$ python3 -q
>>> import numpy as np
>>> import numpy.linalg as la
>>> np.set_printoptions(precision=2, suppress=True, linewidth=100, legacy="1.25")
>>> W0 = np.load("dump.npy")
>>> print(W0)
[[13  3 -4]
 [ 3 24 -2]
 [-4 -2 20]]
>>> f = np.array([2, -1, 2])
>>> out = W0 + np.outer(f, np.eye(3)[2])
>>> print(out)
[[13.  3. -2.]
 [ 3. 24. -3.]
 [-4. -2. 22.]]
>>> print(la.matrix_rank(out - W0))
1
>>> print(la.matrix_rank(la.inv(out) - la.inv(W0), tol=1e-8))
1
>>> x = np.array([-1, 5, -2])
>>> h1 = np.maximum(out @ x, 0)
>>> print(h1)
[  6. 123.   0.]
>>> print(np.maximum(out @ x, 0) - np.maximum(-out @ x, 0))
[  6. 123. -50.]
>>> print(out.T @ h1)
[ 447. 2970. -381.]
>>> print(np.maximum(out @ (3 * x), 0))
[ 18. 369.   0.]
>>> print(np.tanh(out @ x))
[ 1.  1. -1.]
>>> print((W0 + W0.T) / 2)
[[13.  3. -4.]
 [ 3. 24. -2.]
 [-4. -2. 20.]]
>>> print(np.round(np.abs(la.eigvals(W0)).max(), 2))
26.32
>>> print(np.allclose(W0, W0.T))
True
>>> print((W0 - W0.T) / 2)
[[0. 0. 0.]
 [0. 0. 0.]
 [0. 0. 0.]]
>>> print(np.allclose(W0 @ W0.T, W0.T @ W0))
True
>>> print(W0 @ W0)
[[ 194  119 -138]
 [ 119  589 -100]
 [-138 -100  420]]
>>> ev, evecs = la.eigh(W0)
>>> x = np.array([3, 3, 8])
>>> print((np.sign(evecs[:, -1].round(6)) == np.sign(evecs[0, -1].round(6))).astype(int))
[1 1 0]
>>> print(evecs * np.sqrt(ev) @ evecs.T)
[[ 3.56  0.34 -0.49]
 [ 0.34  4.88 -0.2 ]
 [-0.49 -0.2   4.44]]
>>> F = np.loadtxt("w.csv", delimiter=",")
>>> print(F)
[[-0.1  -2.59 -2.05]
 [ 0.85  2.4  -0.17]
 [ 3.35  0.39 -2.07]
 [-2.01  2.3  -0.38]
 [ 2.26 -1.13  3.56]]
>>> rng = np.random.default_rng(37)
>>> labels = rng.permutation(3)
>>> out = F[:, labels] * rng.choice([-1, 1], 3)
>>> print(out)
[[-2.59  0.1   2.05]
 [ 2.4  -0.85  0.17]
 [ 0.39 -3.35  2.07]
 [ 2.3   2.01  0.38]
 [-1.13 -2.26 -3.56]]
>>> left, _, vt = la.svd(F.T @ out)
>>> print(np.round(la.lstsq(F, out)[0], 2) + 0)
[[ 0. -1.  0.]
 [ 1.  0.  0.]
 [ 0.  0. -1.]]
>>> out = np.c_[F[:, :2] @ np.array([[-6, 1], [3, 9]]), np.array([3, 1, 1, 5, 5])]
>>> print(out)
[[ -7.19 -23.43   3.  ]
 [  2.13  22.49   1.  ]
 [-18.91   6.9    1.  ]
 [ 18.95  18.64   5.  ]
 [-16.97  -7.9    5.  ]]
>>> print(np.round(la.norm(out - F @ la.lstsq(F, out)[0], axis=0), 2) + 0)
[0.   0.   7.56]
>>> print(np.round(la.lstsq(F, out[:, 0])[0], 2) + 0)
[-6.  3.  0.]
>>> print(la.matrix_rank(np.c_[F, out]))
4
>>> q, R = la.qr(out)
>>> print(R)
[[ 32.57  17.6   -0.87]
 [  0.   -34.68  -0.81]
 [  0.     0.     7.72]]
>>> print(q)
[[-0.22  0.56  0.42]
 [ 0.07 -0.62  0.07]
 [-0.58 -0.49  0.01]
 [ 0.58 -0.24  0.69]
 [-0.52 -0.04  0.58]]
>>> print(q.shape, R.shape)
(5, 3) (3, 3)
>>> print(np.round(q.T @ q, 2) + 0)
[[1. 0. 0.]
 [0. 1. 0.]
 [0. 0. 1.]]
>>> print(np.round(np.trace(q @ q.T), 2))
3.0
>>> f, g = F[1], F[0]
>>> print(round(f @ f, 2))
6.53
>>> p = (f @ g) / (f @ f) * f
>>> print(la.matrix_rank(np.outer(f, g)))
1
>>> print(np.outer(f, g))
[[-0.08 -2.2  -1.73]
 [-0.24 -6.23 -4.92]
 [ 0.02  0.43  0.34]]
>>> data = np.loadtxt("m.csv", delimiter=",")
>>> print(data)
[[ 2. -1.  1. -1.  3.  0.]
 [-3.  1. -3. -3.  2.  0.]
 [-3. -1.  0.  1.  1.  0.]
 [ 0.  2. -1. -3.  1.  0.]
 [-2.  1. -3. -2.  2.  0.]
 [ 0.  0.  0.  0.  0. -1.]]
>>> left, sv = la.svd(data)
Traceback (most recent call last):
  File "<python-input-53>", line 1, in <module>
    left, sv = la.svd(data)
    ^^^^^^^^
ValueError: too many values to unpack (expected 2)
>>> left, sv, vt = la.svd(data, full_matrices=False)
>>> print(np.cumsum(sv ** 2) / np.sum(sv ** 2))
[0.65 0.85 0.97 0.99 1.   1.  ]
>>> print(round(np.sqrt((sv ** 2).sum()), 2), np.round(la.norm(data), 2))
9.9 9.9
>>> print(np.allclose(left * sv @ vt, data))
True
>>> print((data != 0).astype(int))
[[1 1 1 1 1 0]
 [1 1 1 1 1 0]
 [1 1 0 1 1 0]
 [0 1 1 1 1 0]
 [1 1 1 1 1 0]
 [0 0 0 0 0 1]]
>>> print(data @ data)
[[-2. -3. -3. -1. 10.  0.]
 [-4.  3. -9.  2. -9.  0.]
 [-5.  5. -4.  1. -8.  0.]
 [-5. -2. -6.  0.  2.  0.]
 [-2.  4. -9. -2. -5.  0.]
 [ 0.  0.  0.  0.  0.  1.]]
>>> print((la.matrix_power((data != 0) + (data.T != 0) + np.eye(6), 6) > 0).astype(int))
[[1 1 1 1 1 0]
 [1 1 1 1 1 0]
 [1 1 1 1 1 0]
 [1 1 1 1 1 0]
 [1 1 1 1 1 0]
 [0 0 0 0 0 1]]
>>> print(round(la.det(data), 2))
-67.0
>>> x = np.array([2, 0, 1, 1, 3, 3])
>>> y = data @ x
>>> print(y)
[13. -6. -2. -1. -3. -3.]
>>> print(np.round(la.solve(data, data[:, 0]), 2) + 0)
[1. 0. 0. 0. 0. 0.]
>>> print(np.round(la.solve(data.T, data[3]), 2) + 0)
[0. 0. 0. 1. 0. 0.]
>>> print(la.solve(data, 5 * y))
[10. -0.  5.  5. 15. 15.]
>>> print(np.round(la.solve(data, y + data[:, 4]), 2) + 0)
[2. 0. 1. 1. 4. 3.]
>>> M = np.array([[-9.74, -19.52, 4.33],
...     [1.74, 5.16, 21.08],
...     [16.05, 10.03, 9.91],
...     [15.87, 9.31, 11.26],
...     [-9.62, -21.01, 3.83],
...     [2.52, 4.37, 18.78],
...     [-9.91, -17.87, 3.31],
...     [17.14, 8.16, 10.83],
...     [14.68, 8.39, 11.0],
...     [-8.78, -21.75, 3.65],
...     [15.13, 10.74, 12.07]])
>>> proj = M @ la.solve(M.T @ M, M.T)
>>> print(la.matrix_rank(np.eye(11) - proj))
8
>>> print(proj @ M[:, 0])
[-9.74  1.74 16.05 15.87 -9.62  2.52 -9.91 17.14 14.68 -8.78 15.13]
>>> print(np.allclose(proj @ proj, proj))
True
>>> x = np.array([-2, 3, -5])
>>> y = M @ x
>>> c, lr = np.zeros(3), 1 / la.norm(M, 2) ** 2
>>> for i in range(20):
...     c -= lr * M.T @ (M @ c - y)
...     if i % 5 == 0: print(i, round(la.norm(M @ c - y), 2))
... 
0 139.33
5 23.38
10 12.34
15 9.13
>>> print(round(la.cond(M), 2))
4.24
>>> print(c)
[-1.61  2.72 -5.16]
>>> X = np.load("out3.npy")
>>> print(X)
[[ 0  0  0  1  0  3]
 [ 2  1  0  1  2  2]
 [ 0  3  1  1  2  1]
 [ 0  1  0  3  3  0]
 [-4 -2  0 -1 -4 -1]]
>>> print(la.cond(X) > 100)
True
>>> print(np.argsort(-la.norm(X, axis=0).round(6), kind="stable")[:3])
[4 0 1]
>>> print(np.round(la.norm(X, 2) / la.norm(X), 2))
0.85
>>> left, sv, vt = la.svd(X)
>>> evecs = vt[:(sv > 1e-8).sum()]
>>> x = X[3] + -3 * X[2] + rng.integers(2) * np.eye(6)[1]
>>> print(x)
[ 0. -7. -3.  0. -3. -3.]
>>> print(np.allclose(evecs.T @ evecs @ x, x))
False
>>> print(np.round(la.norm(x - evecs.T @ evecs @ x), 2))
0.46
